$ python3 -q
>>> import numpy as np
>>> np.set_printoptions(precision=2, suppress=True, linewidth=160)
>>> mat = np.loadtxt("block13.csv", delimiter=",")
>>> mat
array([[1., 0., 0., 0., 9., 0., 0., 2.],
       [0., 0., 0., 9., 8., 0., 0., 9.],
       [0., 0., 0., 0., 0., 0., 4., 0.],
       [0., 0., 0., 0., 7., 0., 0., 0.],
       [0., 5., 7., 0., 0., 0., 0., 0.],
       [0., 0., 9., 0., 0., 0., 0., 0.],
       [0., 0., 0., 0., 7., 7., 0., 0.],
       [0., 9., 0., 0., 0., 0., 0., 8.],
       [8., 0., 0., 0., 4., 9., 0., 0.],
       [0., 0., 0., 0., 5., 0., 9., 0.],
       [0., 0., 0., 2., 4., 0., 0., 0.],
       [0., 7., 0., 3., 0., 3., 0., 7.],
       [0., 0., 3., 0., 0., 9., 0., 0.],
       [8., 0., 0., 0., 0., 0., 0., 0.],
       [0., 0., 0., 6., 7., 0., 1., 0.],
       [0., 0., 0., 1., 0., 0., 0., 7.]])
>>> G = np.cov(mat, rowvar=False)
>>> np.polyfit(mat[:, 0], mat[:, 2], 1)
array([-0.18,  1.38])
>>> x0 = np.array([0, -1, 2, 2, 0, 1, -2, 1])
>>> y = mat @ x0
>>> beta, lr = np.zeros(8), 1 / np.linalg.norm(mat, 2) ** 2
>>> for i in range(50):
...     beta -= lr * mat.T @ (mat @ beta - y)
...     if i % 10 == 0: print(i, round(np.linalg.norm(mat @ beta - y), 2))
... 
0 29.36
10 4.13
20 0.81
30 0.21
40 0.07
>>> round(np.linalg.cond(mat), 2)
np.float64(4.01)
>>> proj = mat @ np.linalg.solve(mat.T @ mat, mat.T)
>>> np.allclose(proj @ proj, proj)
True
>>> np.round(np.linalg.eigvalsh(proj), 2) + 0
array([0., 0., 0., 0., 0., 0., 0., 0., 1., 1., 1., 1., 1., 1., 1., 1.])
>>> print(np.trace(proj))
8.0
>>> idx = mat[:, 3] > np.median(mat[:, 3])
>>> u = mat[idx].mean(axis=0) - mat[~idx].mean(axis=0)
>>> idx.astype(int)
array([0, 1, 0, 0, 0, 0, 0, 0, 0, 0, 1, 1, 0, 0, 1, 1])
>>> u
array([-1.55,  0.13, -1.73,  4.2 ,  0.89, -1.67, -0.98,  3.69])
>>> round((((mat - mat.mean(axis=0)) @ u > 0) == idx).mean(), 2)
np.float64(0.88)
>>> M2 = np.c_[mat[:, :7] @ np.array([[-1, 1, 0, -1, -1, -1, 2],
...     [-2, -1, -1, -3, 2, 0, -2],
...     [1, 2, 0, 3, 2, 2, 2],
...     [3, -2, 2, 2, 1, 0, 3],
...     [-3, 3, -3, -2, -1, 3, -1],
...     [1, 0, -1, 2, -2, 1, -2],
...     [1, 0, 0, 0, -2, -2, 2]]), np.array([0, -3, 0, 2, -1, -1, -3, 1, -1, 0, -3, 2, 3, -2, 1, 1])]
>>> print(M2)
[[-28.  28. -27. -19. -10.  26.  -7.   0.]
 [  3.   6.  -6.   2.   1.  24.  19.  -3.]
 [  4.   0.   0.   0.  -8.  -8.   8.   0.]
 [-21.  21. -21. -14.  -7.  21.  -7.   2.]
 [ -3.   9.  -5.   6.  24.  14.   4.  -1.]
 [  9.  18.   0.  27.  18.  18.  18.  -1.]
 [-14.  21. -28.   0. -21.  28. -21.  -3.]
 [-18.  -9.  -9. -27.  18.   0. -18.   1.]
 [-11.  20. -21.   2. -30.  13.  -6.  -1.]
 [ -6.  15. -15. -10. -23.  -3.  13.   0.]
 [ -6.   8.  -8.  -4.  -2.  12.   2.  -3.]
 [ -2. -13.  -4.  -9.  11.   3. -11.   2.]
 [ 12.   6.  -9.  27. -12.  15. -12.   3.]
 [ -8.   8.   0.  -8.  -8.  -8.  16.  -2.]
 [ -2.   9.  -9.  -2.  -3.  19.  13.   1.]
 [  3.  -2.   2.   2.   1.   0.   3.   1.]]
>>> np.linalg.matrix_rank(M2)
np.int64(8)
>>> np.round(np.linalg.norm(M2 - mat @ np.linalg.lstsq(mat, M2)[0], axis=0), 2) + 0
array([0.  , 0.  , 0.  , 0.  , 0.  , 0.  , 0.  , 6.25])
>>> np.round(np.linalg.lstsq(mat, M2[:, 0])[0], 2) + 0
array([-1., -2.,  1.,  3., -3.,  1.,  1.,  0.])
>>> J = np.loadtxt("layer10.csv", delimiter=",")
>>> J
array([[ 0.,  0., 10., 15.,  3.,  1., 19.,  0.,  0.,  0.,  0.],
       [ 0.,  3.,  2.,  8.,  0.,  0.,  7.,  1.,  2.,  4.,  0.],
       [ 0.,  0.,  0.,  0.,  0.,  2.,  0.,  0.,  6.,  0.,  0.],
       [ 0.,  9.,  0.,  9.,  0.,  0.,  6.,  2.,  6.,  9.,  0.],
       [ 0.,  9.,  0.,  9.,  0.,  0.,  6.,  2.,  6.,  9.,  0.],
       [ 1.,  0.,  3.,  6.,  2.,  3.,  8.,  0.,  0.,  0.,  1.],
       [ 0.,  0., 11., 19.,  0.,  0., 23.,  0.,  4.,  0.,  0.],
       [ 0.,  7.,  0.,  2.,  0.,  0.,  0.,  0.,  8.,  4.,  0.],
       [ 0., 11.,  0.,  7.,  0.,  0.,  3.,  3.,  4., 12.,  0.],
       [21.,  0.,  0.,  0., 13., 11.,  0.,  0.,  0.,  0., 21.],
       [ 0.,  0.,  1.,  6.,  0.,  1.,  9.,  0.,  6.,  0.,  0.],
       [ 2.,  0.,  0.,  2.,  0.,  4.,  5.,  0.,  2.,  0.,  2.],
       [ 0.,  0.,  0.,  0.,  0.,  2.,  1.,  0.,  6.,  0.,  0.],
       [ 0.,  0.,  1.,  5.,  0.,  2.,  6.,  0.,  2.,  0.,  0.],
       [ 0.,  0.,  0.,  9.,  0.,  0.,  9.,  0., 12.,  0.,  0.],
       [ 5.,  0.,  7.,  9.,  9.,  4., 10.,  2.,  0.,  4.,  5.],
       [ 0.,  0.,  6.,  9.,  3.,  3., 13.,  0.,  0.,  0.,  0.],
       [ 0.,  0.,  0.,  0.,  0.,  0.,  0.,  0., 14.,  0.,  0.],
       [ 0.,  0.,  0.,  4.,  0.,  0.,  3.,  0., 10.,  0.,  0.],
       [ 0.,  0.,  5., 12.,  0.,  0., 15.,  0.,  6.,  0.,  0.],
       [ 8.,  1.,  0.,  0.,  0.,  5.,  0.,  0.,  0.,  0.,  8.],
       [11.,  3.,  0.,  0.,  7.,  6.,  0.,  2.,  0.,  6., 11.],
       [11.,  3.,  0.,  0.,  4.,  6.,  0.,  1.,  0.,  4., 11.],
       [ 0.,  9.,  0.,  9.,  0.,  0.,  6.,  2.,  6.,  9.,  0.],
       [ 6.,  3.,  0.,  0.,  0.,  4.,  0.,  0.,  2.,  0.,  6.],
       [ 7.,  7.,  0.,  0.,  4.,  4.,  0.,  3.,  0., 10.,  7.],
       [ 9.,  5.,  0.,  0.,  7.,  5.,  0.,  3.,  0.,  9.,  9.],
       [ 0.,  5.,  0.,  0.,  0.,  1.,  0.,  0.,  4.,  3.,  0.],
       [ 0.,  0.,  0.,  0.,  0.,  1.,  0.,  0., 10.,  0.,  0.],
       [11.,  3.,  0.,  0.,  7.,  6.,  0.,  2.,  0.,  6., 11.],
       [ 0.,  3.,  3., 15.,  0.,  0., 15.,  0., 12.,  0.,  0.],
       [13.,  1.,  0.,  0.,  7.,  7.,  0.,  1.,  0.,  3., 13.],
       [ 0.,  3.,  1.,  9.,  0.,  0.,  8.,  0.,  6.,  2.,  0.],
       [ 0.,  1.,  7., 14.,  0.,  0., 15.,  1.,  2.,  3.,  0.],
       [ 0.,  0.,  0.,  0.,  0.,  2.,  0.,  0.,  4.,  0.,  0.]])
>>> basis = J[[6, 18]].astype(float)
>>> for _ in range(3):
...     idx = np.linalg.norm(J[:, None] - basis, axis=-1).argmin(axis=1)
...     basis = np.array([J[idx == j].mean(axis=0) for j in range(2)])
... 
>>> idx
array([0, 1, 1, 1, 1, 1, 0, 1, 1, 1, 1, 1, 1, 1, 1, 1, 0, 1, 1, 0, 1, 1, 1, 1, 1, 1, 1, 1, 1, 1, 0, 1, 1, 0, 1])
>>> print(basis[1] - basis[0])
[  3.62   2.16  -6.48 -10.76   1.07   1.95 -13.67   0.66   0.     2.74   3.62]
